% python3 -q
>>> import numpy as np
>>> from numpy import linalg as LA
>>> np.set_printoptions(precision=1, suppress=True, linewidth=100, legacy="1.25")
>>> tidy = lambda a: np.round(a, 1) + 0
>>> A = np.load("test9.npy")
>>> print(A)
[[ 0 -4 -4  4  4 -4 -2  2]
 [ 0  0  0  0  0  0  0  0]
 [ 0 -6 -6  6  6 -6 -3  3]]
>>> print([round(float(x), 1) for x in LA.svd(A, compute_uv=False)[:3]])
[16.9, 0.0, 0.0]
>>> print(tidy(np.trace(LA.pinv(A) @ A)))
1.0
>>> print(tidy(A @ LA.pinv(A) @ A))
[[ 0. -4. -4.  4.  4. -4. -2.  2.]
 [ 0.  0.  0.  0.  0.  0.  0.  0.]
 [ 0. -6. -6.  6.  6. -6. -3.  3.]]
>>> try:
...     LA.inv(A)
... except LA.LinAlgError as e:
...     print(e)
... 
Last 2 dimensions of the array must be square
>>> print(np.abs(np.diag(LA.qr(A)[1])) > 1e-9)
[False  True False]
>>> print(np.allclose(A[:-1].T @ LA.lstsq(A[:-1].T, A[-1])[0], A[-1]))
True
>>> out = np.array([[6, 4, 2, 9, 8, 0, 7, 5]])
>>> feats = out.T @ out
>>> print(feats)
[[36 24 12 54 48  0 42 30]
 [24 16  8 36 32  0 28 20]
 [12  8  4 18 16  0 14 10]
 [54 36 18 81 72  0 63 45]
 [48 32 16 72 64  0 56 40]
 [ 0  0  0  0  0  0  0  0]
 [42 28 14 63 56  0 49 35]
 [30 20 10 45 40  0 35 25]]
>>> # equal to its transpose
>>> print([round(float(x), 1) for x in LA.svd(feats, compute_uv=False)[:3]])
[275.0, 0.0, 0.0]
>>> out = np.array([[0, 7, 3, 1, 5, 6],
...     [6, 8, 1, 9, 3, 4],
...     [6, 1, 6, 3, 9, 7],
...     [9, 9, 9, 0, 5, 8],
...     [2, 1, 7, 1, 3, 3],
...     [5, 1, 5, 8, 2, 3]])
>>> m1 = out - out.T
>>> print(m1)
[[ 0  1 -3 -8  3  1]
 [-1  0  0  0  2  3]
 [ 3  0  0 -6  2  2]
 [ 8  0  6  0  4  0]
 [-3 -2 -2 -4  0  1]
 [-1 -3 -2  0 -1  0]]
>>> # skew-symmetric
>>> print(tidy(np.abs(LA.eigvals(m1)).max()))
11.9
>>> assert m1 == m1.T
Traceback (most recent call last):
  File "<python-input-22>", line 1, in <module>
    assert m1 == m1.T
           ^^^^^^^^^^
ValueError: The truth value of an array with more than one element is ambiguous. Use a.any() or a.all()
>>> m1.inv()
Traceback (most recent call last):
  File "<python-input-23>", line 1, in <module>
    m1.inv()
    ^^^^^^
AttributeError: 'numpy.ndarray' object has no attribute 'inv'
>>> print(LA.matrix_power(m1, 2))
[[ -84   -9  -56    6  -37    0]
 [  -9  -14   -7    0   -6    1]
 [ -56   -7  -53  -32  -17    5]
 [   6    0  -32 -116   36   24]
 [ -37   -6  -17   36  -34  -13]
 [   0    1    5   24  -13  -15]]
